In [1]: import numpy as np

In [2]: np.set_printoptions(precision=2, suppress=True, linewidth=100, sign=" ")

In [3]: def rnd(a):
   ...:     return np.round(a, 2) + 0
   ...: 

In [4]: arr = np.load("sample7.npy")

In [5]: arr
Out[5]: 
array([[ 3.,  1.,  1.,  1.,  1.,  1.,  1.,  1.],
       [ 1.,  3.,  1.,  1.,  1.,  1.,  1.,  1.],
       [ 1.,  1.,  3.,  1.,  1.,  1.,  1.,  1.],
       [ 1.,  1.,  1.,  3.,  1.,  1.,  1.,  1.],
       [ 1.,  1.,  1.,  1.,  3.,  1.,  1.,  1.],
       [ 1.,  1.,  1.,  1.,  1.,  3.,  1.,  1.],
       [ 1.,  1.,  1.,  1.,  1.,  1.,  3.,  1.],
       [ 1.,  1.,  1.,  1.,  1.,  1.,  1.,  3.]])

In [6]: # symmetric

In [7]: out = arr[0, 0] * arr[1:] - np.outer(arr[1:, 0], arr[0])

In [8]: out
Out[8]: 
array([[ 0.,  8.,  2.,  2.,  2.,  2.,  2.,  2.],
       [ 0.,  2.,  8.,  2.,  2.,  2.,  2.,  2.],
       [ 0.,  2.,  2.,  8.,  2.,  2.,  2.,  2.],
       [ 0.,  2.,  2.,  2.,  8.,  2.,  2.,  2.],
       [ 0.,  2.,  2.,  2.,  2.,  8.,  2.,  2.],
       [ 0.,  2.,  2.,  2.,  2.,  2.,  8.,  2.],
       [ 0.,  2.,  2.,  2.,  2.,  2.,  2.,  8.]])

In [9]: rnd(arr[:, 0] / arr[0, 0])
Out[9]: array([ 1.  ,  0.33,  0.33,  0.33,  0.33,  0.33,  0.33,  0.33])

In [10]: r0 = np.array([3, 5, 6])

In [11]: np.correlate(out[1], out[3], "full")
Out[11]: array([  0.,   4.,  20.,  24.,  40.,  80.,  48.,  52.,  48.,  32.,  28.,  12.,   8.,   4.,   0.])

In [12]: np.polyval(r0, out[1])
Out[12]: array([   6.,   28.,  238.,   28.,   28.,   28.,   28.,   28.])

In [13]: def softmax(z):
    ...:     e = np.exp(z - z.max(axis=-1, keepdims=True))
    ...:     return e / e.sum(axis=-1, keepdims=True)
    ...: 

In [14]: softmax(arr).sum(axis=1)
Out[14]: array([ 1.,  1.,  1.,  1.,  1.,  1.,  1.,  1.])

In [15]: scores = arr @ arr.T / np.sqrt(8)

In [16]: softmax(scores).round(6).argmax(axis=1)
Out[16]: array([ 0,  1,  2,  3,  4,  5,  6,  7])

In [17]: rnd(softmax(scores))
Out[17]: 
array([[ 0.37,  0.09,  0.09,  0.09,  0.09,  0.09,  0.09,  0.09],
       [ 0.09,  0.37,  0.09,  0.09,  0.09,  0.09,  0.09,  0.09],
       [ 0.09,  0.09,  0.37,  0.09,  0.09,  0.09,  0.09,  0.09],
       [ 0.09,  0.09,  0.09,  0.37,  0.09,  0.09,  0.09,  0.09],
       [ 0.09,  0.09,  0.09,  0.09,  0.37,  0.09,  0.09,  0.09],
       [ 0.09,  0.09,  0.09,  0.09,  0.09,  0.37,  0.09,  0.09],
       [ 0.09,  0.09,  0.09,  0.09,  0.09,  0.09,  0.37,  0.09],
       [ 0.09,  0.09,  0.09,  0.09,  0.09,  0.09,  0.09,  0.37]])

In [18]: J = np.loadtxt("arr.csv", delimiter=",")

In [19]: J
Out[19]: 
array([[ 1.3,  3. , -4. , -1. , -1. ,  2. ,  2. , -5. ,  5. ,  5. ,  3. ,  5. ,  4. ],
       [ 2. , -4.7,  2. ,  4. , -4. , -4. ,  5. ,  3. ,  3. ,  3. , -1. ,  2. ,  0. ],
       [-4. ,  4. ,  3.3, -2. , -5. ,  0. ,  1. ,  5. ,  3. ,  2. , -2. , -2. , -1. ],
       [-1. ,  1. ,  1. , -2.7,  0. , -5. , -1. ,  2. ,  1. , -2. , -2. , -4. ,  2. ],
       [-3. ,  0. ,  4. , -2. ,  2.3, -1. , -1. , -5. ,  0. ,  4. , -4. , -3. ,  4. ],
       [-1. , -4. , -1. , -4. ,  1. , -0.7, -2. ,  2. ,  1. ,  4. , -4. , -2. ,  3. ],
       [-5. , -2. , -3. ,  3. , -2. , -5. ,  4.3,  4. , -2. ,  2. ,  3. ,  3. , -2. ],
       [ 0. ,  4. ,  3. ,  4. ,  1. ,  2. ,  5. ,  4.3, -3. , -3. ,  3. ,  4. , -1. ],
       [-3. , -2. , -5. ,  4. ,  0. ,  5. ,  2. , -4. ,  4.3,  0. ,  5. , -1. ,  0. ],
       [-2. , -2. , -5. , -5. ,  4. ,  4. ,  2. , -1. ,  3. ,  1.3, -4. ,  1. , -5. ],
       [ 5. , -2. ,  4. ,  0. , -5. ,  4. ,  1. , -2. ,  3. , -5. ,  4.3,  3. , -1. ],
       [ 3. ,  1. ,  2. , -5. ,  1. ,  2. , -4. , -3. , -1. , -4. , -5. ,  4.3, -1. ],
       [ 1. ,  3. , -4. , -1. , -1. ,  2. ,  2. , -5. ,  5. ,  5. ,  3. ,  5. ,  4.3]])

In [20]: O, r_ = np.linalg.qr(J)

In [21]: np.allclose(r_.T @ r_, J.T @ J)
Out[21]: True

In [22]: rnd(softmax(J[11] + 4))
Out[22]: array([ 0.17,  0.02,  0.06,  0.  ,  0.02,  0.06,  0.  ,  0.  ,  0.  ,  0.  ,  0.  ,  0.64,  0.  ])

In [23]: rnd(softmax(10 * J[11]))
Out[23]: array([ 0.,  0.,  0.,  0.,  0.,  0.,  0.,  0.,  0.,  0.,  0.,  1.,  0.])

In [24]: rnd(softmax(J).sum(axis=1))
Out[24]: array([ 1.,  1.,  1.,  1.,  1.,  1.,  1.,  1.,  1.,  1.,  1.,  1.,  1.])

In [25]: rnd(softmax(J[11]))
Out[25]: array([ 0.17,  0.02,  0.06,  0.  ,  0.02,  0.06,  0.  ,  0.  ,  0.  ,  0.  ,  0.  ,  0.64,  0.  ])

In [26]: scores = J @ J.T / np.sqrt(13)

In [27]: softmax(scores).round(6).argmax(axis=1)
Out[27]: array([ 12,   1,   2,   3,   4,   5,   6,   7,   8,   9,  10,  11,  12])

In [28]: rnd(softmax(scores)[11] @ J)
Out[28]: array([ 3. ,  1. ,  2. , -5. ,  1. ,  2. , -4. , -3. , -1. , -4. , -5. ,  4.3, -1. ])

In [29]: vec = np.array([1, 1, 2, 4, 4, 2, 2, 5, 4, 0, 5, 4, 3])

In [30]: rnd(J @ (2 * vec))
Out[30]: array([ 76.6,  66.6,  -6.8, -53.6, -85.6, -58.8,  45.2, 163. ,  66.4, -60. ,  67. , -83.6,  77.8])

In [31]: rnd((J * vec).sum(axis=1))
Out[31]: array([ 38.3,  33.3,  -3.4, -26.8, -42.8, -29.4,  22.6,  81.5,  33.2, -30. ,  33.5, -41.8,  38.9])

In [32]: rnd(J @ np.ones(13))
Out[32]: array([ 19.3,  10.3,   2.3, -10.7,  -4.7,  -7.7,  -1.7,  23.3,   5.3,  -8.7,   9.3,  -9.7,  19.3])

In [33]: r0, g = J[2], J[9]

In [34]: r0 @ g
Out[34]: np.float64(-6.9)

In [35]: r0 @ r0
Out[35]: np.float64(119.89)

In [36]: p = (r0 @ g) / (r0 @ r0) * r0

In [37]: rnd(np.linalg.norm(r0 + g) ** 2 + np.linalg.norm(r0 - g) ** 2)
Out[37]: np.float64(535.16)

In [38]: rnd((g - p) @ r0)
Out[38]: np.float64(0.0)

In [39]: feats = np.load("x.npy")

In [40]: feats
Out[40]: 
array([[  7., -14., -18.,   6., -12.,  18., -16.,   4.],
       [-14.,  52.,  63., -21.,  42., -63.,  56., -14.],
       [-18.,  63.,  84., -27.,  54., -81.,  72., -18.],
       [  6., -21., -27.,  12., -18.,  27., -24.,   6.],
       [-12.,  42.,  54., -18.,  39., -54.,  48., -12.],
       [ 18., -63., -81.,  27., -54.,  84., -72.,  18.],
       [-16.,  56.,  72., -24.,  48., -72.,  67., -16.],
       [  4., -14., -18.,   6., -12.,  18., -16.,   7.]])

In [41]: left, sv, Vt = np.linalg.svd(feats)

In [42]: rnd(sv)
Out[42]: array([ 331.,    3.,    3.,    3.,    3.,    3.,    3.,    3.])

In [43]: out = left[:, :1] @ np.diag(sv[:1]) @ Vt[:1]

In [44]: np.linalg.matrix_rank(out)
Out[44]: np.int64(1)

In [45]: rnd(np.linalg.norm(feats - out, 2)), rnd(sv[1])
Out[45]: (np.float64(3.0), np.float64(3.0))

In [46]: rnd(np.linalg.norm(feats - out) / np.linalg.norm(feats))
Out[46]: np.float64(0.02)

In [47]: rng = np.random.default_rng(2115)

In [48]: idx = rng.permutation(8)

In [49]: idx
Out[49]: array([ 2,  1,  5,  4,  7,  3,  6,  0])

In [50]: out = feats[idx][:, idx]

In [51]: np.trace(out)
Out[51]: np.float64(352.0)

In [52]: rnd(np.sort(np.abs(np.linalg.eigvals(out))))
Out[52]: array([   3.,    3.,    3.,    3.,    3.,    3.,    3.,  331.])

In [53]: out
Out[53]: 
array([[ 84.,  63., -81.,  54., -18., -27.,  72., -18.],
       [ 63.,  52., -63.,  42., -14., -21.,  56., -14.],
       [-81., -63.,  84., -54.,  18.,  27., -72.,  18.],
       [ 54.,  42., -54.,  39., -12., -18.,  48., -12.],
       [-18., -14.,  18., -12.,   7.,   6., -16.,   4.],
       [-27., -21.,  27., -18.,   6.,  12., -24.,   6.],
       [ 72.,  56., -72.,  48., -16., -24.,  67., -16.],
       [-18., -14.,  18., -12.,   4.,   6., -16.,   7.]])

In [54]: rnd(np.linalg.det(out)), rnd(np.linalg.det(feats[idx]))
Out[54]: (np.float64(723897.0), np.float64(-723897.0))

In [55]: A = np.load("out0.npy")

In [56]: A
Out[56]: 
array([[ 1.1,  0.4,  0.1,  0.6,  1.3,  0.2, -0.9, -0.4, -0.1, -1.8, -0.5, -1.6],
       [-0.1, -0.1,  0.1, -0.6,  0.9,  0. , -0.8,  0.2, -1.3,  2.1,  2. ,  0.2],
       [-1.5, -1.7,  0.6, -1.2,  0.5,  1.6, -0.7,  1.8,  1.6,  0.6,  1.3,  1. ],
       [ 0.9,  0.2, -0.1, -0.5, -1.2, -0.9,  1.3,  0.3,  0.7, -0.7,  1.3, -0.2],
       [ 0.3,  0.2,  0.5, -0.1, -0.4,  1.7, -0.2, -1. , -1.8, -2.5, -1.5,  1.9],
       [ 0.9, -0.7,  0.6, -0.4, -0.2, -1.8,  0.5, -0.4, -2.2,  0.2,  0.5,  1. ]])

In [57]: vec = np.array([-1, 2, -1, 0, 1, -2, -1, 2, 2, 0, 1, 2])

In [58]: h1 = np.maximum(A @ vec, 0)

In [59]: np.flatnonzero(h1 > 1e-9)
Out[59]: array([ 1,  2,  3])

In [60]: A * (h1 > 1e-9)[:, None]
Out[60]: 
array([[ 0. ,  0. ,  0. ,  0. ,  0. ,  0. , -0. , -0. , -0. , -0. , -0. , -0. ],
       [-0.1, -0.1,  0.1, -0.6,  0.9,  0. , -0.8,  0.2, -1.3,  2.1,  2. ,  0.2],
       [-1.5, -1.7,  0.6, -1.2,  0.5,  1.6, -0.7,  1.8,  1.6,  0.6,  1.3,  1. ],
       [ 0.9,  0.2, -0.1, -0.5, -1.2, -0.9,  1.3,  0.3,  0.7, -0.7,  1.3, -0.2],
       [ 0. ,  0. ,  0. , -0. , -0. ,  0. , -0. , -0. , -0. , -0. , -0. ,  0. ],
       [ 0. , -0. ,  0. , -0. , -0. , -0. ,  0. , -0. , -0. ,  0. ,  0. ,  0. ]])

In [61]: rnd(np.tanh(A @ vec))
Out[61]: array([-1.  ,  0.94,  1.  ,  0.95, -1.  , -0.99])
